$ ipython --no-banner

In [1]: import numpy as np

In [2]: np.set_printoptions(suppress=True, linewidth=140)

In [3]: X = np.loadtxt("layer15.csv", delimiter=",")

In [4]: print(X.round(1) + 0)
[[ -4.    3.6  -4.3   1.3  15.5  -7.6 -11.9   2.8]
 [-10.4   3.  -14.5   2.6   3.1  -2.6   0.7   2.1]
 [ -6.3   9.6 -13.9   6.3   1.9   4.2  -7.8  -0.8]
 [ -0.1   5.3  -3.1   0.1   8.5   1.   -5.9  -1.2]
 [ -3.2   2.5   2.3   1.6  22.2 -13.9 -10.5   3.2]
 [  3.4   3.1   4.4  -2.7  18.1  -5.1 -12.2   0.5]
 [ -8.5   7.4 -15.8   5.2   5.1  -0.2 -11.5   2. ]
 [ -3.1   7.8  -4.8   4.8  11.8  -2.8 -10.9   0.1]
 [ -7.2   5.1 -10.5   3.4   4.8  -1.2  -1.4   0.4]
 [ -5.9  10.2 -15.5   6.   -1.7   7.8  -6.2  -1.9]
 [ -6.5   4.9 -12.6   1.9   7.1  -1.4 -10.6   2.3]
 [ -1.9   6.9  -7.9   1.6   2.4   5.4  -3.2  -2.2]
 [ -4.   10.1 -10.8   5.8   1.1   6.2  -4.9  -2.6]
 [  5.8   3.1   8.9  -3.3  15.9  -2.7  -3.9  -2.3]
 [  2.7   5.5   0.   -0.9  10.2   1.7  -7.7  -1.9]
 [ -4.    1.8  -3.4  -0.4  13.4  -7.2  -5.4   2.1]
 [ -5.8   0.5  -5.6  -0.9  15.   -9.8  -8.2   4.2]]

In [5]: print(np.linalg.cond(X) > 100)
True

In [6]: print([round(float(x), 1) for x in np.linalg.svd(X, compute_uv=False)[:3]])
[63.7, 46.1, 22.1]

In [7]: data = np.loadtxt("case17.csv", delimiter=",")

In [8]: print(data.round(1))
[[ 0.  -1.1  0.4  0.6 -1.1 -2.2  2.9]
 [ 1.6 -0.9 -1.5 -3.1 -0.2  0.4  0.7]
 [-1.3  2.6 -0.5 -1.4  1.5 -1.7  0.7]
 [ 0.1  1.7 -0.7 -0.1 -3.4 -0.5 -1. ]
 [-3.3 -1.3 -1.5 -0.4 -0.6  0.8  0.2]
 [-0.6 -1.5  1.7 -1.4 -0.1 -2.  -2.1]
 [ 0.7 -0.7 -2.8  1.4  0.8 -1.8 -1.2]]

In [9]: print(round(data[:, 5] @ data[:, 1], 1))
-0.0

In [10]: print(np.round(np.linalg.svd(data, compute_uv=False), 1))
[4. 4. 4. 4. 4. 4. 4.]

In [11]: r0 = np.array([-1, 2])

In [12]: print(np.round(np.polyval(r0, data[0]), 1))
[ 2.   3.1  1.6  1.4  3.1  4.2 -0.9]

In [13]: print(np.round(np.convolve(data[0], r0), 1))
[ 0.   1.1 -2.6  0.3  2.4 -0.1 -7.2  5.7]

In [14]: print(np.round(np.correlate(data[0], data[4], "full"), 1) + 0)
[ 0.  -0.2 -0.8  1.2  0.5 -0.3  0.   6.3 -1.4  1.4  2.3  3.4 -9.4]

In [15]: W0 = np.array([[3, 0, 6],
    ...:     [0, 0, 0],
    ...:     [3, 0, 6],
    ...:     [1, 0, 2],
    ...:     [1, 0, 2],
    ...:     [1, 0, 2],
    ...:     [1, 0, 2],
    ...:     [0, 0, 0],
    ...:     [1, 0, 2]])

In [16]: print(round(np.linalg.norm(W0, 2) / np.linalg.norm(W0), 1))
1.0

In [17]: left, sv, VT = np.linalg.svd(W0)

In [18]: print(np.argmax(sv[:-1] / (sv[1:] + 1e-6)) + 1)
1

In [19]: Y = left[:, :1] @ np.diag(sv[:1]) @ VT[:1]

In [20]: print(np.linalg.matrix_rank(Y))
1

In [21]: print(np.linalg.matrix_rank(W0, rtol=0.05))
1

In [22]: print(round(float(np.abs(W0 - Y).max()), 1))
0.0

In [23]: print(round(float(np.linalg.norm(W0 - Y, 2)), 1), np.round(sv[1], 1))
0.0 0.0

In [24]: x = np.array([1, 1, 1])

In [25]: a = np.maximum(W0 @ x, 0)

In [26]: print(np.flatnonzero(a > 1e-9))
[0 2 3 4 5 6 8]

In [27]: rng = np.random.default_rng(3650)

In [28]: lab = rng.permutation(7)

In [29]: print(lab)
[1 3 0 4 6 2 5]

In [30]: Y = data[lab][:, lab]

In [31]: print(np.round(np.sort(np.abs(np.linalg.eigvals(Y))), 1))
[4. 4. 4. 4. 4. 4. 4.]

In [32]: print(np.allclose(Y, data))
False

In [33]: mat = np.load("block4.npy")

In [34]: print(mat.round(1) + 0)
[[  5.9   2.5 -10.6  -1.3]
 [  5.2   2.   -9.1  -0.6]
 [  4.6   1.6  -7.8  -0.1]
 [  2.4   0.2  -3.7   1. ]
 [  2.4   0.2  -3.6   1. ]
 [  2.    0.   -3.    1. ]
 [  1.9  -0.1  -2.8   1. ]
 [  0.5  -0.5  -1.1   0.5]
 [  0.    0.    0.    0. ]
 [  0.    0.    0.    0. ]
 [  0.    0.2   0.2   0. ]
 [  0.2   0.7   0.7   0.3]
 [  0.7   1.8   1.8   1.4]
 [  0.7   1.9   1.9   1.4]
 [  2.9   5.3   7.4   7.9]
 [  3.    5.4   7.6   8.1]
 [  4.    6.8  10.4  11.6]
 [  5.4   8.7  14.8  16.9]
 [  7.4  11.3  22.   25.5]]

In [35]: G = np.cov(mat, rowvar=False)

In [36]: print(np.round(mat.std(axis=0), 1))
[2.2 3.3 7.9 6.9]

In [37]: print(np.round(np.polyfit(mat[:, 1], mat[:, 0], 1), 1))
[0.5 1.4]

In [38]: print(np.round(np.median(mat, axis=0), 1) + 0)
[2.4 1.6 0.  1. ]

In [39]: print(np.round(np.linalg.eigvalsh(G)[::-1], 1) + 0)
[123.3   9.7   0.8   0. ]

In [40]: Xc = mat - mat.mean(axis=0)

In [41]: left, sv, VT = np.linalg.svd(Xc, full_matrices=False)

In [42]: print(sv.round(1) + 0)
[47.1 13.2  3.7  0. ]

In [43]: print(np.round(VT[0] * np.sign(VT[0, np.abs(VT[0]).argmax()]), 1))
[0.1 0.3 0.7 0.6]

In [44]: print(round((sv ** 2).sum() ** 2 / (sv ** 4).sum(), 1))
1.2

In [45]: print(np.round(mat @ np.linalg.pinv(mat) @ mat, 1) + 0)
[[  5.9   2.5 -10.6  -1.3]
 [  5.2   2.   -9.1  -0.6]
 [  4.6   1.6  -7.8  -0.1]
 [  2.4   0.2  -3.7   1. ]
 [  2.4   0.2  -3.6   1. ]
 [  2.    0.   -3.    1. ]
 [  1.9  -0.1  -2.8   1. ]
 [  0.5  -0.5  -1.1   0.5]
 [  0.    0.    0.    0. ]
 [  0.    0.    0.    0. ]
 [  0.    0.2   0.2   0. ]
 [  0.2   0.7   0.7   0.3]
 [  0.7   1.8   1.8   1.4]
 [  0.7   1.9   1.9   1.4]
 [  2.9   5.3   7.4   7.9]
 [  3.    5.4   7.6   8.1]
 [  4.    6.8  10.4  11.6]
 [  5.4   8.7  14.8  16.9]
 [  7.4  11.3  22.   25.5]]

In [46]: print(np.allclose(mat[:-1].T @ np.linalg.lstsq(mat[:-1].T, mat[-1])[0], mat[-1]))
True

In [47]: print(np.linalg.lstsq(mat[:-1].T, mat[-1])[2])
3

In [48]: print(np.abs(np.diag(np.linalg.qr(mat)[1])) > 1e-9)
[ True  True  True False]

In [49]: Xc = mat - mat.mean(axis=0)

In [50]: vecs = np.linalg.svd(Xc)[2][:3]

In [51]: Y = Xc - Xc @ vecs.T @ vecs

In [52]: print(np.round((Xc @ vecs.T).std(axis=0), 1))
[10.8  3.   0.8]

In [53]: print(np.round(np.linalg.norm(Y) / np.linalg.norm(Xc), 1))
0.0

In [54]: print(np.linalg.norm(Y, axis=1).round(6).argmax())
0

In [55]: r0 = np.array([0, 2])

In [56]: print(np.round(np.correlate(mat[15], mat[8], "full"), 1) + 0)
[ 0.   0.  -0.1 -0.2 -0.2 -0.1  0. ]

In [57]: print(np.round(np.convolve(mat[15], r0), 1))
[ 0.   6.  10.9 15.2 16.3]

In [58]: print(np.polyval(r0, mat[15]))
[2. 2. 2. 2.]

In [59]: print(np.round(np.cross(mat[15, :3], mat[8, :3]), 1) + 0)
[0. 0. 0.]
